>>> import numpy as np
>>> from numpy import linalg as LA
>>> np.set_printoptions(precision=1, suppress=True, linewidth=160, legacy="1.25")
>>> W0 = np.loadtxt("test5.csv", delimiter=",")
>>> W0
array([[-1., -2.,  0.,  0.,  0.,  0.],
       [ 2.,  1.,  0.,  0.,  0.,  0.],
       [-1., -2.,  0.,  0.,  0.,  0.],
       [ 0.,  0., -1., -2.,  0.,  0.],
       [ 0.,  0.,  2.,  1.,  0.,  0.],
       [ 0.,  0., -1., -2.,  0.,  0.],
       [ 0.,  0.,  0.,  0., -1., -2.],
       [ 0.,  0.,  0.,  0.,  2.,  1.],
       [ 0.,  0.,  0.,  0., -1., -2.]])
>>> P = W0 @ LA.solve(W0.T @ W0, W0.T)
>>> LA.eigvalsh(P)
array([0., 0., 0., 1., 1., 1., 1., 1., 1.])
>>> P.round(1) + 0
array([[0.5, 0. , 0.5, 0. , 0. , 0. , 0. , 0. , 0. ],
       [0. , 1. , 0. , 0. , 0. , 0. , 0. , 0. , 0. ],
       [0.5, 0. , 0.5, 0. , 0. , 0. , 0. , 0. , 0. ],
       [0. , 0. , 0. , 0.5, 0. , 0.5, 0. , 0. , 0. ],
       [0. , 0. , 0. , 0. , 1. , 0. , 0. , 0. , 0. ],
       [0. , 0. , 0. , 0.5, 0. , 0.5, 0. , 0. , 0. ],
       [0. , 0. , 0. , 0. , 0. , 0. , 0.5, 0. , 0.5],
       [0. , 0. , 0. , 0. , 0. , 0. , 0. , 1. , 0. ],
       [0. , 0. , 0. , 0. , 0. , 0. , 0.5, 0. , 0.5]])
>>> X = np.loadtxt("dump.csv", delimiter=",")
>>> X.round(1) + 0
array([[-1.2, -1. ,  1.3, -0.9],
       [-1.6, -3.1, -0.5, -0.4],
       [-0.2,  3.8,  5. , -1.5],
       [-0.3,  0.3,  1.6,  1.6],
       [ 0.5,  2.9,  3.4,  2.2],
       [-2.6, -1.9,  1.7, -5.4],
       [ 0.3,  2. ,  2.7,  2.2],
       [ 0.5,  3.7,  4.2,  1.3],
       [-0.9, -1.4,  0.6,  0.6],
       [ 0.5,  4.5,  5. ,  0.6],
       [ 0.9,  3.8,  3.9,  2.7],
       [-1.5, -0.8,  1.8, -2.4],
       [ 1.6,  3. ,  2.4,  6.5],
       [-1.3,  1.1,  3.4, -3.3],
       [-0.6, -0.6,  1. ,  1.3],
       [ 0.3,  0.5,  1.3,  3.5],
       [ 0.2,  3.1,  3.9,  0.7],
       [-1.9,  1. ,  3.9, -5.5],
       [ 1.3,  7.3,  7. ,  0.9],
       [ 2.5, 10.2,  8.7,  2.8],
       [-0.2,  3.6,  4.8, -1.5],
       [-1.3, -1.6,  0.8, -0.8],
       [-1.2, -3.3, -1.1,  1.3],
       [-1.9,  1.6,  4.5, -6.3],
       [-0.5,  1.1,  2.6, -0.1],
       [-1.6,  1.3,  3.9, -4.7],
       [ 0. ,  1.3,  2.3,  1.8],
       [ 0.6,  2.6,  3. ,  2.7],
       [ 0.2,  1.8,  2.6,  2.1],
       [-0.9,  1.4,  3.3, -2.1]])
>>> W1 = np.array([[2, 2, 3, -1, 3],
...     [-3, 1, -1, -1, 0],
...     [3, 1, 3, 3, 1],
...     [-3, 1, 3, 2, -1]])
>>> b = np.array([3, 2, 0, 3, 0])
>>> H = np.maximum(X @ W1 + b, 0)
>>> (H > 0).mean(axis=0)
array([0.7, 0.7, 0.7, 1. , 0.7])
>>> C = np.array([[8, 4], [-2, 3], [3, 5], [-6, -7], [-8, 8]])
>>> (H @ C).round(6).argmax(axis=1)
array([0, 0, 1, 1, 1, 0, 1, 1, 0, 1, 1, 0, 1, 0, 1, 1, 1, 0, 1, 1, 1, 0, 0, 0, 1, 0, 1, 1, 1, 0])
>>> t3 = np.stack([X, 2 * X, X[::-1]])
>>> LA.norm(t3, axis=(1, 2))
array([31.6, 63.2, 31.6])
>>> (t3 @ X.T).shape
(3, 30, 30)
>>> LA.matrix_rank(t3)
array([3, 3, 3])
>>> t3.shape
(3, 30, 4)
>>> LA.lstsq(X[:-1].T, X[-1])[2]
3
>>> np.abs(np.diag(LA.qr(X)[1])) > 1e-9
array([ True,  True,  True, False])
>>> def softmax(z):
...     e = np.exp(z - z.max(axis=-1, keepdims=True))
...     return e / e.sum(axis=-1, keepdims=True)
... 
>>> np.round(softmax(X[9]), 1) + 0
array([0. , 0.4, 0.6, 0. ])
>>> softmax(X).sum(axis=1)
array([1., 1., 1., 1., 1., 1., 1., 1., 1., 1., 1., 1., 1., 1., 1., 1., 1., 1., 1., 1., 1., 1., 1., 1., 1., 1., 1., 1., 1., 1.])
>>> np.round(softmax(X[9] + -2), 1) + 0
array([0. , 0.4, 0.6, 0. ])
>>> att = X @ X.T / np.sqrt(4)
>>> softmax(att)[9] @ X
array([ 2.5, 10.2,  8.7,  2.8])
>>> A = np.array([[2, 0], [0, 2], [2, 1], [-2, 1], [1, -1]])
>>> A[:, 1] = 4 * A[:, 0]
>>> A
array([[ 2,  8],
       [ 0,  0],
       [ 2,  8],
       [-2, -8],
       [ 1,  4]])
>>> np.abs(np.diag(LA.qr(A)[1])) > 1e-9
array([ True, False])
>>> round(float(np.trace(LA.pinv(A) @ A)), 1)
1.0
>>> np.allclose(A[:-1].T @ LA.lstsq(A[:-1].T, A[-1])[0], A[-1])
True
>>> np.abs(A).max()
8
>>> LA.matrix_rank(A)
1
>>> round(float(LA.norm(A)), 1)
14.9
>>> A.sum(axis=0)
array([ 3, 12])
>>> A.shape
(5, 2)
>>> M2 = np.array([[-3, 4], [-2, 0]])
>>> np.einsum("ik,kj->ij", A, M2)
array([[-22,   8],
       [  0,   0],
       [-22,   8],
       [ 22,  -8],
       [-11,   4]])
>>> np.einsum("ij,ij->i", A, A)
array([68,  0, 68, 68, 17])
>>> np.einsum("ik,kj->ji", A, M2)
array([[-22,   0, -22,  22, -11],
       [  8,   0,   8,  -8,   4]])
>>> A @ M2
array([[-22,   8],
       [  0,   0],
       [-22,   8],
       [ 22,  -8],
       [-11,   4]])
>>> LA.matrix_rank(np.vstack([A, M2.T]))
2
>>> left, sig, vt = LA.svd(A)
>>> np.argmax(sig[:-1] / (sig[1:] + 1e-6)) + 1
1
>>> M2 = left[:, :1] @ np.diag(sig[:1]) @ vt[:1]
>>> np.round(np.abs(A - M2).max(), 1)
0.0
>>> M2
array([[ 2.,  8.],
       [ 0.,  0.],
       [ 2.,  8.],
       [-2., -8.],
       [ 1.,  4.]])
>>> LA.matrix_rank(M2)
1
>>> np.round(LA.norm(A - M2) / LA.norm(A), 1)
0.0
>>> rank = LA.matrix_rank(A)
>>> rank
1
>>> ns = LA.svd(A)[2][rank:].T
>>> ns[:, 0] / ns[np.abs(ns[:, 0]).round(6).argmax(), 0]
array([ 1. , -0.3])
>>> np.allclose(A @ ns, 0)
True
>>> ns.shape
(2, 1)
>>> [int(LA.matrix_rank(np.delete(A, i, axis=0))) for i in range(5)]
[1, 1, 1, 1, 1]
>>> J = np.diag(10 * np.array([2, 3, -3, 2])) + np.array([[-1, 0, 2, 2], [2, 2, -2, 0], [2, 0, 1, 1], [-1, -2, 1, 0]])
>>> J
array([[ 19,   0,   2,   2],
       [  2,  32,  -2,   0],
       [  2,   0, -29,   1],
       [ -1,  -2,   1,  20]])
>>> M2 = np.array([[-1, -2], [0, 2], [-2, 1], [1, -1]])
>>> np.einsum("ij->j", J)
array([ 22,  30, -28,  23])
>>> np.vstack([J, M2.T]).shape
(6, 4)
>>> J @ M2
array([[-21, -38],
       [  2,  58],
       [ 57, -34],
       [ 19, -21]])
>>> M = np.array([[1, 0, 0, 0, 0],
...     [2, 1, 0, 0, 0],
...     [-2, 0, 1, 0, 0],
...     [-2, 0, 0, 1, 0],
...     [0, -2, -2, 2, 1]])
>>> rng = np.random.default_rng(11)
>>> lab = rng.permutation(5)
>>> lab
array([1, 4, 2, 3, 0])
>>> M2 = M[lab][:, lab]
>>> np.sort(np.abs(LA.eigvals(M2)))
array([1., 1., 1., 1., 1.])
>>> round(float(LA.det(M2)), 1), np.round(LA.det(M[lab]), 1)
(1.0, 1.0)
>>> np.diag(M2)
array([1, 1, 1, 1, 1])
>>> M2
array([[ 1,  0,  0,  0,  2],
       [-2,  1, -2,  2,  0],
       [ 0,  0,  1,  0, -2],
       [ 0,  0,  0,  1, -2],
       [ 0,  0,  0,  0,  1]])
